$ python3 -q
>>> import numpy as np
>>> from numpy import linalg as LA
>>> np.set_printoptions(precision=1, suppress=True, linewidth=160, sign=" ")
>>> E = np.load("layer3.npy")
>>> E
array([[ 20. , -12.5,  59.2],
       [ 17.6, -10.6,  54.9],
       [  3.9,  -0.6,  29.1],
       [  2.5,   0.4,  26. ],
       [  1.4,   1.2,  23.5],
       [ -1.2,   2.9,  17.3],
       [ -1.3,   2.9,  17.2],
       [ -1.7,   3.2,  15.8],
       [ -2. ,   3.4,  15.1],
       [ -4.1,   4.5,   6.8],
       [ -4.2,   4.5,   5.9],
       [ -4.2,   4.4,   5. ],
       [ -3.8,   3.7,   2.3],
       [ -3.8,   3.7,   2.2],
       [ -2.6,   2.5,   0.7],
       [ -2.4,   2.2,   0.5],
       [ -2.2,   2. ,   0.4],
       [  1.7,  -1.5,   0.1],
       [  2.6,  -2.2,   0.3],
       [  2.7,  -2.3,   0.3],
       [  3.2,  -2.7,   0.3],
       [  4.1,  -3.4,   0.3],
       [  4.1,  -3.4,   0.3],
       [  3.4,  -2.5,  -1.4],
       [  2.2,  -1.2,  -2.9],
       [  1.8,  -0.8,  -3.4],
       [ -3.9,   4.5,  -9.5],
       [ -4. ,   4.6,  -9.5],
       [-20.7,  19.7, -26.5],
       [-24.7,  23.3, -30.7],
       [-28.2,  26.4, -34.1]])
>>> Q, R = LA.qr(E)
>>> Q.round(1) + 0
array([[-0.4, -0.5,  0.1],
       [-0.3, -0.5,  0.1],
       [-0.1, -0.3, -0.1],
       [ 0. , -0.3, -0.1],
       [ 0. , -0.2, -0.1],
       [ 0. , -0.2, -0.2],
       [ 0. , -0.2, -0.2],
       [ 0. , -0.2, -0.2],
       [ 0. , -0.2, -0.2],
       [ 0.1, -0.1, -0.2],
       [ 0.1, -0.1, -0.2],
       [ 0.1, -0.1, -0.2],
       [ 0.1,  0. , -0.1],
       [ 0.1,  0. , -0.1],
       [ 0. ,  0. , -0.1],
       [ 0. ,  0. , -0.1],
       [ 0. ,  0. , -0.1],
       [ 0. ,  0. ,  0.1],
       [ 0. ,  0. ,  0.1],
       [-0.1,  0. ,  0.1],
       [-0.1,  0. ,  0.1],
       [-0.1,  0. ,  0.2],
       [-0.1,  0. ,  0.2],
       [-0.1,  0. ,  0.3],
       [ 0. , -0.1,  0.3],
       [ 0. , -0.1,  0.3],
       [ 0.1, -0.1,  0.3],
       [ 0.1, -0.1,  0.3],
       [ 0.4, -0.2,  0.2],
       [ 0.5, -0.2,  0.1],
       [ 0.5, -0.2,  0.1]])
>>> Q.shape, R.shape
((31, 3), (3, 3))
>>> round(float(np.trace(Q @ Q.T)), 1)
3.0
>>> Q @ R
array([[ 20. , -12.5,  59.2],
       [ 17.6, -10.6,  54.9],
       [  3.9,  -0.6,  29.1],
       [  2.5,   0.4,  26. ],
       [  1.4,   1.2,  23.5],
       [ -1.2,   2.9,  17.3],
       [ -1.3,   2.9,  17.2],
       [ -1.7,   3.2,  15.8],
       [ -2. ,   3.4,  15.1],
       [ -4.1,   4.5,   6.8],
       [ -4.2,   4.5,   5.9],
       [ -4.2,   4.4,   5. ],
       [ -3.8,   3.7,   2.3],
       [ -3.8,   3.7,   2.2],
       [ -2.6,   2.5,   0.7],
       [ -2.4,   2.2,   0.5],
       [ -2.2,   2. ,   0.4],
       [  1.7,  -1.5,   0.1],
       [  2.6,  -2.2,   0.3],
       [  2.7,  -2.3,   0.3],
       [  3.2,  -2.7,   0.3],
       [  4.1,  -3.4,   0.3],
       [  4.1,  -3.4,   0.3],
       [  3.4,  -2.5,  -1.4],
       [  2.2,  -1.2,  -2.9],
       [  1.8,  -0.8,  -3.4],
       [ -3.9,   4.5,  -9.5],
       [ -4. ,   4.6,  -9.5],
       [-20.7,  19.7, -26.5],
       [-24.7,  23.3, -30.7],
       [-28.2,  26.4, -34.1]])
>>> R
array([[-52.8,  45.1, -85.2],
       [  0. ,  -9.7, -64.7],
       [  0. ,   0. , -36.6]])
>>> Xc = E - E.mean(axis=0)
>>> vecs = LA.svd(Xc)[2][:2]
>>> A2 = Xc - Xc @ vecs.T @ vecs
>>> np.round(A2.std(axis=0), 1) + 0
array([ 0.4,  0.4,  0. ])
>>> x = np.array([-3, 2, -1])
>>> LA.norm(E @ x) <= LA.norm(E, 2) * LA.norm(x) + 1e-9
np.True_
>>> (E @ x).argmax()
np.int64(30)
>>> Xc = (E - E.mean(axis=0)) / E.std(axis=0)
>>> Xc.std(axis=0)
array([ 1.,  1.,  1.])
>>> c = LA.lstsq(np.delete(Xc, 1, axis=1), Xc[:, 1])[0]
>>> np.abs(c).argmax()
np.int64(0)
>>> arr = np.load("run13.npy")
>>> arr
array([[ 0,  0,  0,  0,  0],
       [ 1, -2,  0,  0,  0],
       [-2, -3,  2,  0,  0],
       [ 1,  2,  1, -2,  0],
       [ 0, -1, -3, -3, -3]])
>>> np.einsum("ii->", arr)
np.int64(-5)
>>> round(float(LA.det(2 * arr)), 1), round(LA.det(arr), 1)
(0.0, np.float64(0.0))
>>> W = np.array([[4, -5, -3, 3], [-3, -1, 3, -1], [1, 1, 1, 4]])
>>> c = np.array([2, 0, 0, 0])
>>> act = np.maximum(E @ W + c, 0)
>>> (act > 0).astype(int)
array([[ 1,  0,  0,  1],
       [ 1,  0,  0,  1],
       [ 1,  1,  1,  1],
       [ 1,  1,  1,  1],
       [ 1,  1,  1,  1],
       [ 1,  1,  1,  1],
       [ 1,  1,  1,  1],
       [ 1,  1,  1,  1],
       [ 0,  1,  1,  1],
       [ 0,  1,  1,  1],
       [ 0,  1,  1,  1],
       [ 0,  1,  1,  1],
       [ 0,  1,  1,  0],
       [ 0,  1,  1,  0],
       [ 0,  1,  1,  0],
       [ 0,  1,  1,  0],
       [ 0,  1,  1,  0],
       [ 1,  0,  0,  1],
       [ 1,  0,  0,  1],
       [ 1,  0,  0,  1],
       [ 1,  0,  0,  1],
       [ 1,  0,  0,  1],
       [ 1,  0,  0,  1],
       [ 1,  0,  0,  1],
       [ 1,  0,  0,  0],
       [ 1,  0,  0,  0],
       [ 0,  1,  1,  0],
       [ 0,  1,  1,  0],
       [ 0,  1,  1,  0],
       [ 0,  1,  1,  0],
       [ 0,  1,  1,  0]])
>>> LA.matrix_rank(act)
np.int64(4)
>>> (act > 0).mean(axis=0)
array([ 0.5,  0.6,  0.6,  0.6])
>>> Z = np.array([[-1, -1, 0], [-2, -1, 0], [2, 2, 2], [1, 1, 2]])
>>> (act @ Z).round(6).argmax(axis=1)
array([ 2,  2,  2,  2,  2,  2,  2,  2,  2,  2,  2,  2,  2,  2,  2,  2,  2,  2,  2,  2,  2,  2,  2,  2,  2,  2,  2,  2,  2,  2,  2])
>>> W @ Z
array([[ 3, -2,  0],
       [10,  9,  4],
       [ 3,  4, 10]])
>>> feats = np.loadtxt("arr.csv", delimiter=",")
>>> feats
array([[  7.1,   9.5,  -3.5, -13.6,   7.9],
       [-11.5,  -9.5,  -2.7,   6.9,  11.1],
       [-11. ,  -8.5,  11.1,   8.5,  -3.4],
       [ -7.2,  13.3,  -4.8,   4.5, -11.3],
       [ -7. ,  -2.3,   4.8,  14.8,  10.2],
       [ 16.5,  -6.7,   1. ,  -8.7,  -2.1],
       [  9.7,   7.6,  11.9,   2.1, -10.1],
       [-14.9,  -3.6,   6.9,   6.7,  -8.5],
       [ 10.3,   2.8,   3.9,  14.2,  -8.3],
       [  8.6,   0.8,   9.5,  15.3,  -1.2]])
>>> Xc = (feats - feats.mean(axis=0)) / feats.std(axis=0)
>>> Xc.std(axis=0)
array([ 1.,  1.,  1.,  1.,  1.])
>>> c = LA.lstsq(np.delete(Xc, 0, axis=1), Xc[:, 0])[0]
>>> np.abs(c).argmax()
np.int64(2)
>>> c.round(1) + 0
array([ 0.3,  0.3, -0.4,  0. ])
>>> np.round(1 - np.var(Xc[:, 0] - np.delete(Xc, 0, axis=1) @ c), 1)
np.float64(0.3)
